$ ipython --no-banner

In [1]: import numpy as np

In [2]: import numpy.linalg as la

In [3]: np.set_printoptions(precision=2, suppress=True, linewidth=140)

In [4]: arr = np.load("a.npy")

In [5]: print(arr)
[[ 2.78 -2.35 -1.39]
 [-7.02  1.14  6.18]]

In [6]: print(np.abs(arr).max())
7.02

In [7]: print(np.count_nonzero(arr))
6

In [8]: print(arr.sum(axis=1))
[-0.96  0.3 ]

In [9]: print(np.unravel_index(np.abs(arr).argmax(), arr.shape))
(np.int64(1), np.int64(0))

In [10]: x = np.array([-9, 3, 2])

In [11]: print(arr @ x)
[-34.85  78.96]

In [12]: x @ arr
---------------------------------------------------------------------------
ValueError                                Traceback (most recent call last)
Cell In[12], line 1
----> 1 x @ arr

ValueError: matmul: Input operand 1 has a mismatch in its core dimension 0, with gufunc signature (n?,k),(k,m?)->(n?,m?) (size 2 is different from 3)

In [13]: print((arr @ x).argmax())
1

In [14]: print(arr @ np.eye(3)[1])
[-2.35  1.14]

In [15]: print(la.norm(arr @ x) <= la.norm(arr, 2) * la.norm(x) + 1e-9)
True

In [16]: sigma = 5 * 0.7 ** np.arange(3)

In [17]: rng = np.random.default_rng(8097)

In [18]: E = rng.normal(size=(14, 3)) * rng.permutation(sigma)

In [19]: print(E)
[[-1.39  2.05  7.41]
 [-0.06  1.6  -4.4 ]
 [-4.66  1.82 -8.3 ]
 [ 1.91 -0.96  1.48]
 [ 1.6   2.94  7.28]
 [ 2.93  3.68  2.54]
 [ 1.46 -1.43  4.83]
 [ 2.4   0.01 -7.91]
 [-2.39  4.05  4.87]
 [-1.98  1.23  0.47]
 [-2.25  0.43 -2.2 ]
 [ 1.35  4.81 -7.15]
 [-0.78 -1.2   4.26]
 [ 0.53 -1.64 -7.62]]

In [20]: Xc = (E - E.mean(axis=0)) / E.std(axis=0)

In [21]: print(Xc.std(axis=0))
[1. 1. 1.]

In [22]: print(np.argwhere(np.abs(Xc) > 2))
[[2 0]]

In [23]: c = la.lstsq(np.delete(Xc, 0, axis=1), Xc[:, 0])[0]

In [24]: print(c)
[-0.08  0.09]

In [25]: print(round(1 - np.var(Xc[:, 0] - np.delete(Xc, 0, axis=1) @ c), 2))
0.01

In [26]: print(np.abs(c).argmax())
1

In [27]: labels = E[:, 1] > np.median(E[:, 1])

In [28]: u = E[labels].mean(axis=0) - E[~labels].mean(axis=0)

In [29]: print(np.argsort(-np.abs(u).round(6), kind="stable"))
[1 2 0]

In [30]: print(((E - E.mean(axis=0)) @ u > 0).astype(int))
[1 0 0 0 1 1 0 0 1 1 0 1 0 0]

In [31]: Xc = E - E.mean(axis=0)

In [32]: vecs = la.svd(Xc)[2][:1]

In [33]: M2 = Xc - Xc @ vecs.T @ vecs

In [34]: print(M2.std(axis=0))
[2.12 2.05 0.1 ]

In [35]: print(np.round(np.diag(vecs.T @ vecs), 2) + 0)
[0. 0. 1.]

In [36]: print(la.norm(M2, axis=1).round(6).argmax())
2

In [37]: cov = np.cov(E, rowvar=False)

In [38]: print(round(np.corrcoef(E[:, 2], E[:, 1])[0, 1], 2))
0.08

In [39]: print(cov.shape)
(3, 3)

In [40]: print(E.std(axis=0))
[2.13 2.05 5.64]

In [41]: feats = np.load("dump.npy")

In [42]: print(feats)
[[-1.98 -2.   -2.  ]
 [-2.   -1.98 -2.  ]
 [-2.   -2.   -1.98]]

In [43]: print([round(float(la.det(feats[:i, :i])), 2) + 0 for i in range(1, 4)])
[-1.98, -0.08, 0.0]

In [44]: th = np.radians(45)

In [45]: r_ = np.eye(3)

In [46]: r_[0, 0] = r_[1, 1] = np.cos(th)

In [47]: r_[0, 1], r_[1, 0] = -np.sin(th), np.sin(th)

In [48]: print(r_)
[[ 0.71 -0.71  0.  ]
 [ 0.71  0.71  0.  ]
 [ 0.    0.    1.  ]]

In [49]: M2 = feats @ r_.T

In [50]: print(np.abs(M2 - feats).max(axis=0))
[2.   0.83 0.  ]

In [51]: print(np.allclose(feats @ feats.T, M2 @ M2.T))
True

In [52]: print(la.svd(feats, compute_uv=False), la.svd(M2, compute_uv=False))
[5.98 0.02 0.02] [5.98 0.02 0.02]

In [53]: left, sigma, Vh = la.svd(feats)

In [54]: print(np.argmax(sigma[:-1] / (sigma[1:] + 1e-6)) + 1)
1

In [55]: M2 = left[:, :1] @ np.diag(sigma[:1]) @ Vh[:1]

In [56]: print(round(la.norm(feats - M2, 2), 2), np.round(sigma[1], 2))
0.02 0.02

In [57]: print(la.matrix_rank(M2))
1

In [58]: F = np.load("w.npy")

In [59]: print(F)
[[1.  0.  0. ]
 [0.  0.5 0.5]
 [0.  0.  1. ]]

In [60]: w, vecs = la.eig(F)

In [61]: print(np.sort(la.eigvals(F.T)))
[0.5 1.  1. ]

In [62]: print(w)
[1.  0.5 1. ]

In [63]: print(np.sort(la.eigvals(la.inv(F))))
[1. 1. 2.]

In [64]: print(np.prod(w))
0.5
